% python3 -q
>>> import numpy as np
>>> import numpy.linalg as la
>>> np.set_printoptions(precision=3, suppress=True, linewidth=140)
>>> J = np.loadtxt("sample14.csv", delimiter=",")
>>> J
array([[-0.514, -0.857],
       [-0.857,  0.514]])
>>> print(np.round(J @ J, 3) + 0)
[[1. 0.]
 [0. 1.]]
>>> print(np.round(la.det(J), 3))
-1.0
>>> np.sort(np.abs(la.eigvals(J)))
array([1., 1.])
>>> rng = np.random.default_rng(37697)
>>> A2 = J + rng.integers(-2, 3, (2, 1)) @ rng.integers(-2, 3, (1, 2))
>>> print(A2)
[[-0.514  3.143]
 [-0.857 -1.486]]
>>> print(la.matrix_rank(A2 - J, tol=1e-8))
1
>>> np.abs(A2 - J).sum(axis=1)
array([4., 2.])
>>> la.svd(A2 - J, compute_uv=False)
array([4.472, 0.   ])
>>> x0 = np.array([3, 0])
>>> y = A2 @ x0
>>> c, lr = np.zeros(2), 1 / la.norm(A2, 2) ** 2
>>> for i in range(3):
...     c -= lr * A2.T @ (A2 @ c - y)
...     if i % 1 == 0: print(i, round(la.norm(A2 @ c - y), 3))
... 
0 2.739
1 2.515
2 2.309
>>> c
array([ 0.68 , -0.072])
>>> np.round(la.cond(A2), 3)
np.float64(3.496)
>>> hat = np.triu(np.array([[-3, -1], [0, -3]]), 1) + np.eye(2)
>>> A2 = hat @ J @ la.inv(hat)
>>> hat @ J - J @ hat
array([[ 0.857, -1.029],
       [ 0.   , -0.857]])
>>> round(la.det(A2), 3)
np.float64(-1.0)
>>> x0 = np.array([-3, -3])
>>> np.abs(la.eigvals(J))
array([1., 1.])
>>> np.round(la.norm(x0), 3), np.round(la.norm(J @ x0), 3)
(np.float64(4.243), np.float64(4.243))
>>> print([p for p in range(1, 25) if np.allclose(la.matrix_power(J, p), np.eye(2))])
[2, 4, 6, 8, 10, 12, 14, 16, 18, 20, 22, 24]
>>> round(float(la.det(J)), 3)
-1.0
>>> la.inv(J)
array([[-0.514, -0.857],
       [-0.857,  0.514]])
